>>> import numpy as np
>>> import numpy.linalg as la
>>> np.set_printoptions(suppress=True, linewidth=100)
>>> E = np.array([[0, 1, 1, 1], [1, 0, 0, 0], [1, 0, 0, 0], [1, 0, 0, 0]])
>>> # symmetric, so the eigenvalues are real
>>> la.cond(E) > 100
np.True_
>>> np.argsort(-la.norm(E, axis=0).round(6), kind="stable")[:3]
array([0, 1, 2])
>>> print(la.matrix_rank(E, rtol=0.1))
2
>>> [round(float(x), 2) for x in la.svd(E, compute_uv=False)[:3]]
[1.73, 1.73, 0.0]
>>> np.round(la.norm(E, 2) / la.norm(E), 2)
np.float64(0.71)
>>> try:
...     la.cholesky(E)
... except la.LinAlgError as e:
...     print(e)
... 
Matrix is not positive definite
>>> print([round(float(la.det(E[:i, :i])), 2) + 0 for i in range(1, 5)])
[0.0, -1.0, 0.0, 0.0]
>>> np.round(la.eigvalsh(E).min(), 2)
np.float64(-1.73)
>>> J = np.diag(np.array([1, 1, 1]))
>>> J
array([[1, 0, 0],
       [0, 1, 0],
       [0, 0, 1]])
>>> # columns are unit length and at right angles
>>> w, vecs = la.eigh(J)
>>> np.unique(w.round(6) + 0, return_counts=True)[1]
array([3])
>>> vecs @ np.diag(w) @ vecs.T
array([[1., 0., 0.],
       [0., 1., 0.],
       [0., 0., 1.]])
>>> (w > 1e-8).sum(), (w < -1e-8).sum()
(np.int64(3), np.int64(0))
>>> w
array([1., 1., 1.])
>>> vecs.T @ vecs
array([[1., 0., 0.],
       [0., 1., 0.],
       [0., 0., 1.]])
>>> print(np.round(la.eigvalsh(J @ J), 2))
[1. 1. 1.]
>>> w, vecs = la.eigh(J)
>>> vec = np.array([0, 2, 0])
>>> vecs * np.sqrt(w) @ vecs.T
array([[1., 0., 0.],
       [0., 1., 0.],
       [0., 0., 1.]])
>>> vec @ J @ vec
np.int64(4)
>>> vec @ J @ vec / (vec @ vec), w[0], w[-1]
(np.float64(1.0), np.float64(1.0), np.float64(1.0))
>>> np.round(la.eigvalsh(J[1:, 1:]), 2)
array([1., 1.])
>>> w, vecs = la.eigvalsh(E)
Traceback (most recent call last):
  File "<python-input-29>", line 1, in <module>
    w, vecs = la.eigvalsh(E)
    ^^^^^^^
ValueError: too many values to unpack (expected 2)
>>> w, vecs = la.eigh(E)
>>> np.round(la.svd(E, compute_uv=False), 2) + 0
array([1.73, 1.73, 0.  , 0.  ])
>>> np.round(vecs.T @ E @ vecs, 2) + 0
array([[-1.73,  0.  ,  0.  ,  0.  ],
       [ 0.  ,  0.  ,  0.  ,  0.  ],
       [ 0.  ,  0.  ,  0.  ,  0.  ],
       [ 0.  ,  0.  ,  0.  ,  1.73]])
>>> np.round(vecs @ np.diag(w) @ vecs.T, 2) + 0
array([[0., 1., 1., 1.],
       [1., 0., 0., 0.],
       [1., 0., 0., 0.],
       [1., 0., 0., 0.]])
